>>> import numpy as np
>>> import numpy.linalg as la
>>> np.set_printoptions(precision=2, suppress=True, linewidth=200, sign=" ")
>>> X = np.load("test11.npy")
>>> X
array([[ 0.6, -0.8,  1.2, -0.7, -2.4, -0.6,  0.2],
       [-0.1,  0.9, -0.4,  0. , -3.3, -0.9, -0.2],
       [-0.2,  0.8, -0.3,  0. , -2.4, -0.2,  0.1]])
>>> Y = X / np.sqrt((X ** 2).mean(axis=1, keepdims=True))
>>> la.matrix_rank(X - X.mean(axis=1, keepdims=True))
np.int64(3)
>>> la.matrix_rank(Y) == la.matrix_rank(X)
np.True_
>>> la.norm(Y, axis=1)
array([ 2.65,  2.65,  2.65])
>>> Y = np.array([[1, 2, 0],
...     [-2, 3, -3],
...     [1, 1, 1],
...     [2, 0, 2],
...     [-1, -3, 3],
...     [-1, 3, -1],
...     [3, -1, 1]])
>>> la.matrix_rank(X @ Y)
np.int64(3)
>>> Y.T @ X.T
array([[  5.6,   1.3,   0.8],
       [  5.2,   9.5,   8.2],
       [ -4.2, -12.3,  -9.6]])
>>> la.matrix_rank(np.vstack([X, Y.T]))
np.int64(6)
>>> np.einsum("ij,ij->i", X, X)
array([  9.09,  12.72,   6.58])
>>> np.einsum("ik,kj->ij", X, Y)
array([[  5.6,   5.2,  -4.2],
       [  1.3,   9.5, -12.3],
       [  0.8,   8.2,  -9.6]])
>>> X @ Y
array([[  5.6,   5.2,  -4.2],
       [  1.3,   9.5, -12.3],
       [  0.8,   8.2,  -9.6]])
>>> Y = X / la.norm(X, axis=1)
Traceback (most recent call last):
  File "<python-input-16>", line 1, in <module>
    Y = X / la.norm(X, axis=1)
        ~~^~~~~~~~~~~~~~~~~~~~
ValueError: operands could not be broadcast together with shapes (3,7) (3,) 
>>> Y = X / la.norm(X, axis=1, keepdims=True)
>>> gram = Y @ Y.T
>>> np.round(np.degrees(np.arccos(np.clip(gram[1, 0], -1, 1))), 2)
np.float64(48.25)
>>> gram
array([[ 1.  ,  0.67,  0.62],
       [ 0.67,  1.  ,  0.98],
       [ 0.62,  0.98,  1.  ]])
>>> (np.abs(gram) > 0.9).astype(int)
array([[ 1,  0,  0],
       [ 0,  1,  1],
       [ 0,  1,  1]])
>>> np.argwhere(np.triu(np.abs(gram) > 0.95, 1))
array([[ 1,  2]])
>>> gram[1]
array([ 0.67,  1.  ,  0.98])
>>> la.norm(Y, axis=1)
array([ 1.,  1.,  1.])
>>> np.sort(np.abs(la.eigvals(gram)))
array([ 0.02,  0.46,  2.52])
>>> la.matrix_power(gram, 4)
array([[ 10.64,  12.64,  12.43],
       [ 12.64,  15.1 ,  14.86],
       [ 12.43,  14.86,  14.62]])
>>> (gram + gram.T) / 2
array([[ 1.  ,  0.67,  0.62],
       [ 0.67,  1.  ,  0.98],
       [ 0.62,  0.98,  1.  ]])
>>> np.allclose(gram, gram.T)
True
>>> gram @ gram
array([[ 1.83,  1.94,  1.89],
       [ 1.94,  2.4 ,  2.37],
       [ 1.89,  2.37,  2.34]])
>>> assert gram == gram.T
Traceback (most recent call last):
  File "<python-input-30>", line 1, in <module>
    assert gram == gram.T
           ^^^^^^^^^^^^^^
ValueError: The truth value of an array with more than one element is ambiguous. Use a.any() or a.all()
>>> O, _ = la.qr(np.array([[0.6, 1.3, -0.3], [-1.2, 1.8, -2.1], [-0.2, 0.3, -0.5]]))
>>> F = 5 * O
>>> F.round(2) + 0
array([[-2.21, -4.48,  0.  ],
       [ 4.42, -2.18, -0.82],
       [ 0.74, -0.36,  4.93]])
>>> x0 = np.array([0, -2, 1, -2, 1, 3, 1])
>>> X @ (2 * x0)
array([  0.4, -16.8,  -9.6])
>>> (X @ x0).argmax()
np.int64(0)
>>> X @ np.ones(7)
array([-2.5, -4. , -2.2])
>>> la.norm(X @ x0) <= la.norm(X, 2) * la.norm(x0) + 1e-9
np.True_
>>> (X * x0).sum(axis=1)
array([ 0.2, -8.4, -4.8])
